$ python -q
>>> import numpy as np
>>> np.set_printoptions(precision=2, suppress=True, linewidth=140)
>>> J = np.array([[-4, 0, 0, 0], [0, 0, 0, 0], [0, 0, 0, 5], [0, 2, 0, 0]])
>>> # rank 3
>>> rng = np.random.default_rng(29)
>>> A2 = J + rng.integers(-2, 3, (4, 3)) @ rng.integers(-2, 3, (3, 4))
>>> print(A2)
[[-6  2  0  0]
 [-1  2  2  1]
 [-1  1  0  5]
 [ 6 -2  4 -2]]
>>> A2 - J
array([[-2,  2,  0,  0],
       [-1,  2,  2,  1],
       [-1,  1,  0,  0],
       [ 6, -4,  4, -2]])
>>> np.round(np.linalg.svd(A2 - J, compute_uv=False), 2) + 0
array([8.98, 3.26, 0.92, 0.  ])
>>> np.round(np.linalg.det(J), 2)
np.float64(0.0)
>>> np.flatnonzero(np.linalg.matrix_power((J != 0) + (J.T != 0) + np.eye(4), 4)[0])
array([0])
>>> [round(float(x), 2) for x in np.linalg.svd(J, compute_uv=False)[:3]]
[5.0, 4.0, 2.0]
>>> np.linalg.cond(J) > 100
np.True_
>>> X = np.load("case10.npy")
>>> X
array([[-1.,  1., -2., -1.],
       [ 0.,  1., -2., -2.],
       [ 6., -3.,  5.,  1.],
       [-6.,  3., -2.,  2.]])
>>> Q = X.astype(float).copy()
>>> for j in range(4):
...     Q[:, j] -= Q[:, :j] @ (Q[:, :j].T @ Q[:, j])
...     Q[:, j] /= np.linalg.norm(Q[:, j])
... 
>>> np.round(Q.T @ X, 2) + 0
array([[ 8.54, -4.33,  5.15, -0.59],
       [ 0.  ,  1.12, -2.42, -2.27],
       [ 0.  ,  0.  ,  2.15,  2.1 ],
       [ 0.  ,  0.  ,  0.  ,  0.29]])
>>> print(np.round(Q.T @ Q, 2) + 0)
[[1. 0. 0. 0.]
 [0. 1. 0. 0.]
 [0. 0. 1. 0.]
 [0. 0. 0. 1.]]
>>> A2 = np.linalg.invert(X)
Traceback (most recent call last):
  File "<python-input-19>", line 1, in <module>
    A2 = np.linalg.invert(X)
         ^^^^^^^^^^^^^^^^
AttributeError: module 'numpy.linalg' has no attribute 'invert'
>>> A2 = np.linalg.inv(X)
>>> print(round(float(np.linalg.det(X) * np.linalg.det(A2)), 2))
1.0
>>> np.round(np.linalg.det(X) * A2, 2) + 0
array([[ 12.,  -3.,   4.,   1.],
       [  0.,   6.,   4.,   4.],
       [-18.,   9.,  -2.,   1.],
       [ 18.,  -9.,   4.,   1.]])
>>> np.round(np.linalg.cond(X), 2)
np.float64(57.95)
